>>> import numpy as np
>>> np.set_printoptions(precision=2, suppress=True, linewidth=200)
>>> K = np.loadtxt("block1.csv", delimiter=",")
>>> K
array([[-3.,  1.],
       [ 3.,  7.],
       [ 3.,  7.],
       [ 0.,  4.]])
>>> cov = K.T @ K
>>> np.linalg.matrix_rank(cov)
np.int64(2)
>>> (K @ K.T).shape
(4, 4)
>>> np.trace(cov), (K ** 2).sum()
(np.float64(142.0), np.float64(142.0))
>>> np.linalg.eigvalsh(cov)[::-1]
array([129.8,  12.2])
>>> np.linalg.svd(K, compute_uv=False) ** 2
array([129.8,  12.2])
>>> A2 = K / np.sqrt((K ** 2).mean(axis=1, keepdims=True))
>>> np.linalg.matrix_rank(A2) == np.linalg.matrix_rank(K)
np.True_
>>> K - K.mean(axis=1, keepdims=True)
array([[-2.,  2.],
       [-2.,  2.],
       [-2.,  2.],
       [-2.,  2.]])
>>> A2[1]
array([0.56, 1.3 ])
>>> hat = K @ np.linalg.solve(K.T @ K, K.T)
>>> np.linalg.matrix_rank(np.eye(4) - hat)
np.int64(2)
>>> A = np.loadtxt("mat.csv", delimiter=",")
>>> A
array([[-2.95, -1.  ,  2.  ,  1.  ],
       [ 3.  ,  1.05,  2.  ,  3.  ],
       [-1.  ,  3.  ,  1.05,  2.  ],
       [-3.  , -1.  ,  2.  ,  1.05]])
>>> A2 = A / np.linalg.norm(A, axis=1, keepdims=True)
>>> cov = A2 @ A2.T
>>> np.argwhere(np.triu(np.abs(cov) > 0.95, 1))
array([[0, 3]])
>>> (cov - 2 * np.eye(4)).round(6).argmax(axis=1)
array([3, 2, 1, 0])
>>> np.linalg.norm(A2, axis=1)
array([1., 1., 1., 1.])
>>> (np.abs(cov) > 0.9).astype(int)
array([[1, 0, 0, 1],
       [0, 1, 0, 0],
       [0, 0, 1, 0],
       [1, 0, 0, 1]])
>>> Q, R = np.linalg.qr(A)
>>> np.round(np.trace(Q @ Q.T), 2)
np.float64(4.0)
>>> Q.round(2) + 0
array([[-0.56,  0.11,  0.41, -0.71],
       [ 0.57, -0.12,  0.81,  0.01],
       [-0.19, -0.98, -0.01,  0.  ],
       [-0.57,  0.1 ,  0.41,  0.7 ]])
>>> Q.shape, R.shape
((4, 4), (4, 4))
>>> np.allclose(R.T @ R, A.T @ A)
True
>>> np.round(Q.T @ Q, 2) + 0
array([[1., 0., 0., 0.],
       [0., 1., 0., 0.],
       [0., 0., 1., 0.],
       [0., 0., 0., 1.]])
>>> np.sort(np.abs(np.linalg.eigvals(A)))
array([0.05, 3.4 , 3.4 , 4.14])
>>> np.allclose(A @ A.T, A.T @ A)
False
>>> U, sig, VT = np.linalg.svd(A)
>>> sig
array([5.67, 5.31, 2.76, 0.03])
>>> np.argmax(sig[:-1] / (sig[1:] + 1e-6)) + 1
np.int64(3)
>>> A2 = U[:, :3] @ np.diag(sig[:3]) @ VT[:3]
>>> np.round(np.linalg.norm(A - A2, 2), 2), round(sig[3], 2)
(np.float64(0.03), np.float64(0.03))
>>> round(np.abs(A - A2).max(), 2)
np.float64(0.01)
>>> np.linalg.matrix_rank(A2)
np.int64(3)
>>> np.round(np.linalg.norm(A - A2) / np.linalg.norm(A), 2)
np.float64(0.0)
>>> np.linalg.matrix_rank(A, rtol=0.05)
np.int64(3)
>>> X = np.load("sample0.npy")
>>> X
array([[-4.99, -4.95,  5.  ],
       [-4.98, -4.99,  4.98],
       [-4.99, -5.  ,  5.03],
       [-4.99, -4.97,  5.03],
       [-5.  , -4.98,  4.99],
       [-4.98, -5.02,  4.95],
       [-5.  , -5.03,  5.01],
       [-4.98, -4.97,  4.99],
       [-4.99, -5.01,  5.03],
       [-5.02, -4.98,  4.98],
       [-5.  , -5.03,  5.  ],
       [-3.97,  1.03,  5.98],
       [-4.02,  0.97,  5.96],
       [-3.99,  0.99,  6.03],
       [-3.97,  0.97,  6.02],
       [-4.  ,  0.98,  5.99],
       [-4.  ,  0.99,  5.98],
       [-3.99,  1.03,  6.02],
       [-4.  ,  0.98,  5.98],
       [-4.02,  1.02,  5.97],
       [-3.97,  0.99,  6.01],
       [-3.98,  1.04,  5.99]])
>>> Xc = X - X.mean(axis=0)
>>> evecs = np.linalg.svd(Xc)[2][:2]
>>> A2 = Xc - Xc @ evecs.T @ evecs
>>> np.round(A2.std(axis=0), 2) + 0
array([0.01, 0.  , 0.  ])
>>> np.round(np.linalg.norm(A2) / np.linalg.norm(Xc), 2)
np.float64(0.0)
>>> np.linalg.norm(A2, axis=1).round(6).argmax()
np.int64(5)
>>> E = np.loadtxt("dump.csv", delimiter=",")
>>> E
array([[ 0.91, -0.49,  1.  ],
       [-0.87, -0.58,  0.99],
       [ 0.89,  0.2 , -0.1 ],
       [ 0.81,  0.16, -0.08],
       [ 0.89, -0.54,  1.  ],
       [ 0.35,  0.24, -0.78],
       [ 0.34, -0.27,  0.94],
       [-0.54,  0.55, -1.  ],
       [-0.82, -0.65,  1.  ],
       [-0.82, -0.12, -0.17],
       [ 0.81,  0.49, -0.97],
       [ 0.98, -0.35,  1.  ],
       [-0.86,  0.24, -0.98],
       [-0.92, -0.43,  0.88],
       [ 0.56,  0.4 , -0.95],
       [ 0.87, -0.14,  0.93],
       [-0.08,  0.43, -0.99],
       [ 0.83, -0.16,  0.93],
       [ 0.36, -0.04,  0.45],
       [ 0.18, -0.49,  1.  ]])
>>> dist = np.linalg.norm(E[:, None] - E[None], axis=-1)
>>> np.flatnonzero(dist[5] < dist.mean() / 2)
array([ 5, 10, 14, 16])
>>> np.linalg.norm(E - E.mean(axis=0), axis=1)
array([1.15, 1.41, 0.81, 0.72, 1.15, 1.05, 0.77, 1.54, 1.41, 1.08, 1.44, 1.15, 1.62, 1.35, 1.3 , 0.99, 1.33, 0.97, 0.3 , 0.9 ])
>>> dist.mean(axis=1).argmax()
np.int64(12)
>>> x = np.array([1, 3, 2])
>>> target = E @ x
>>> beta, lr = np.zeros(3), 1 / np.linalg.norm(E, 2) ** 2
>>> for i in range(6):
...     beta -= lr * E.T @ (E @ beta - target)
...     if i % 2 == 0: print(i, round(np.linalg.norm(E @ beta - target), 2))
... 
0 2.24
2 1.52
4 1.46
>>> np.round(np.linalg.cond(E), 2)
np.float64(9.49)
>>> beta
array([1.36, 0.1 , 0.71])
>>> data = np.loadtxt("case12.csv", delimiter=",")
>>> data
array([[ 0., -1., -2.,  3.],
       [ 1.,  0.,  4., -4.],
       [ 2., -4.,  0.,  0.],
       [-3.,  4.,  0.,  0.]])
>>> U, sig, VT = np.linalg.svd(data)
>>> np.argmax(sig[:-1] / (sig[1:] + 1e-6)) + 1
np.int64(2)
>>> sig
array([6.76, 6.76, 0.59, 0.59])
>>> A2 = U[:, :2] @ np.diag(sig[:2]) @ VT[:2]
>>> np.linalg.matrix_rank(data, rtol=0.05)
np.int64(4)
>>> round(float(np.linalg.norm(data - A2) / np.linalg.norm(data)), 2)
0.09
>>> round(np.linalg.norm(data - A2, 2), 2), round(float(sig[2]), 2)
(np.float64(0.59), 0.59)
>>> x = np.array([-5, -1])
>>> target = K @ x
>>> np.linalg.lstsq(K, target)[0]
array([-5., -1.])
>>> np.linalg.solve(K.T @ K, K.T @ target)
array([-5., -1.])
>>> target
array([ 14., -22., -22.,  -4.])
>>> rng = np.random.default_rng(286243)
>>> target = target + 0.3 * rng.normal(size=4)
>>> target
array([ 13.89, -22.14, -22.17,  -3.8 ])
>>> beta, *_ = np.linalg.lstsq(K, target)
>>> round(np.linalg.norm(target - K @ beta), 2)
np.float64(0.28)
>>> np.round(K.T @ (target - K @ beta), 2) + 0
array([0., 0.])
>>> [round(float(np.linalg.norm(np.linalg.solve(K.T @ K + lam * np.eye(2), K.T @ target))), 2) for lam in (0, 1, 10, 100)]
[5.11, 4.82, 3.47, 1.61]
>>> lab = rng.permutation(4)
>>> lab
array([0, 3, 2, 1])
>>> A2 = A[lab][:, lab]
>>> np.sort(np.abs(np.linalg.eigvals(A2)))
array([0.05, 3.4 , 3.4 , 4.14])
>>> np.diag(A2)
array([-2.95,  1.05,  1.05,  1.05])
>>> A2
array([[-2.95,  1.  ,  2.  , -1.  ],
       [-3.  ,  1.05,  2.  , -1.  ],
       [-1.  ,  2.  ,  1.05,  3.  ],
       [ 3.  ,  3.  ,  2.  ,  1.05]])
>>> round(float(np.linalg.det(A2)), 2), np.round(np.linalg.det(A[lab]), 2)
(2.39, np.float64(-2.39))
>>> arr = np.load("m.npy")
>>> arr
array([[2.05, 2.  , 3.  , 0.  ],
       [3.  , 3.05, 0.  , 0.  ],
       [3.  , 0.  , 3.05, 3.  ],
       [2.  , 2.  , 3.  , 0.05]])
>>> hat = np.triu(np.array([[-1, 4, 2, 4], [-4, 1, -1, -5], [0, -4, 1, -5], [-2, -4, -1, 3]]), 1) + np.eye(4)
>>> A2 = hat @ data @ np.linalg.inv(hat)
>>> np.round(np.poly(A2), 2) + 0
array([ 1.,  0., 46.,  0., 16.])
>>> np.trace(A2), np.trace(data)
(np.float64(0.0), np.float64(0.0))
>>> hat = np.triu(np.array([[-1, -3, 2, -1], [2, -1, 1, -3], [-1, -1, 2, 1], [0, 0, 2, 1]]), 1) + np.eye(4)
>>> A2 = hat @ arr @ np.linalg.inv(hat)
>>> hat @ arr - arr @ hat
array([[ -5.,  -5.,  -3.,  11.],
       [ -3.,   3., -15.,  15.],
       [  2.,  11.,  -3.,   0.],
       [  0.,   6.,  -6.,   5.]])
>>> np.linalg.matrix_rank(A2)
np.int64(4)
>>> np.count_nonzero(A)
np.int64(16)
>>> np.round(np.linalg.norm(A), 2)
np.float64(8.25)
>>> np.linalg.svd(A, compute_uv=False)
array([5.67, 5.31, 2.76, 0.03])
>>> A.sum(axis=1)
array([-0.95,  9.05,  5.05, -0.95])
>>> A.sum(axis=0)
array([-3.95,  2.05,  7.05,  7.05])
>>> np.unravel_index(np.abs(A).argmax(), A.shape)
(np.int64(1), np.int64(0))
>>> round(float(np.linalg.det(2 * arr)), 2), np.round(np.linalg.det(arr), 2)
(-43.3, np.float64(-2.71))
>>> round(np.linalg.det(arr[::-1]), 2)
np.float64(-2.71)
>>> F = np.loadtxt("w.csv", delimiter=",")
>>> F
array([[ 1.,  0.,  0.,  0.],
       [-1.,  1.,  0.,  0.],
       [ 0.,  0.,  1.,  0.],
       [ 1.,  1.,  2.,  1.]])
>>> Q, evecs = np.linalg.qr(K[:, :1])[0], np.linalg.qr(K[:, 1:])[0]
>>> sig = np.linalg.svd(Q.T @ evecs, compute_uv=False)
>>> sig
array([0.7])
>>> (sig > 0.9).sum()
np.int64(0)
>>> (F + F.T) / 2
array([[ 1. , -0.5,  0. ,  0.5],
       [-0.5,  1. ,  0. ,  0.5],
       [ 0. ,  0. ,  1. ,  1. ],
       [ 0.5,  0.5,  1. ,  1. ]])
>>> np.allclose(F, F.T)
False
>>> np.linalg.matrix_power(F, 2)
array([[ 1.,  0.,  0.,  0.],
       [-2.,  1.,  0.,  0.],
       [ 0.,  0.,  1.,  0.],
       [ 1.,  2.,  4.,  1.]])
>>> np.allclose(F @ F.T, F.T @ F)
False
>>> round(float(np.linalg.det(2 * F)), 2), np.round(np.linalg.det(F), 2)
(16.0, np.float64(1.0))
>>> np.poly(F)
array([ 1., -4.,  6., -4.,  1.])
>>> np.einsum("ij,ji->", F, F)
np.float64(4.0)
>>> np.einsum("ii->", F)
np.float64(4.0)
>>> round(np.linalg.det(F[::-1]), 2)
np.float64(1.0)
>>> np.linalg.eigvals(F)
array([1., 1., 1., 1.])
>>> np.kron(np.eye(2, dtype=int), F)
array([[ 1.,  0.,  0.,  0.,  0.,  0.,  0.,  0.],
       [-1.,  1.,  0.,  0., -0.,  0.,  0.,  0.],
       [ 0.,  0.,  1.,  0.,  0.,  0.,  0.,  0.],
       [ 1.,  1.,  2.,  1.,  0.,  0.,  0.,  0.],
       [ 0.,  0.,  0.,  0.,  1.,  0.,  0.,  0.],
       [-0.,  0.,  0.,  0., -1.,  1.,  0.,  0.],
       [ 0.,  0.,  0.,  0.,  0.,  0.,  1.,  0.],
       [ 0.,  0.,  0.,  0.,  1.,  1.,  2.,  1.]])
>>> round(np.linalg.eigvals(F).sum().real, 2)
np.float64(4.0)
>>> J = np.load("a.npy")
>>> J
array([[-1.8 , -0.1 ,  1.1 ],
       [-1.  , -0.3 , -0.8 ],
       [ 0.4 , -1.  , -0.1 ],
       [-1.87, -0.03,  1.13]])
>>> A2 = J + rng.integers(-2, 3, (4, 1)) @ rng.integers(-2, 3, (1, 3))
>>> A2
array([[-2.8 , -1.1 , -0.9 ],
       [-2.  , -1.3 , -2.8 ],
       [ 2.4 ,  1.  ,  3.9 ],
       [ 0.13,  1.97,  5.13]])
>>> A2 - J
array([[-1., -1., -2.],
       [-1., -1., -2.],
       [ 2.,  2.,  4.],
       [ 2.,  2.,  4.]])
>>> np.abs(A2 - J).sum(axis=1)
array([4., 4., 8., 8.])
>>> np.round(np.linalg.svd(A2 - J, compute_uv=False), 2) + 0
array([7.75, 0.  , 0.  ])
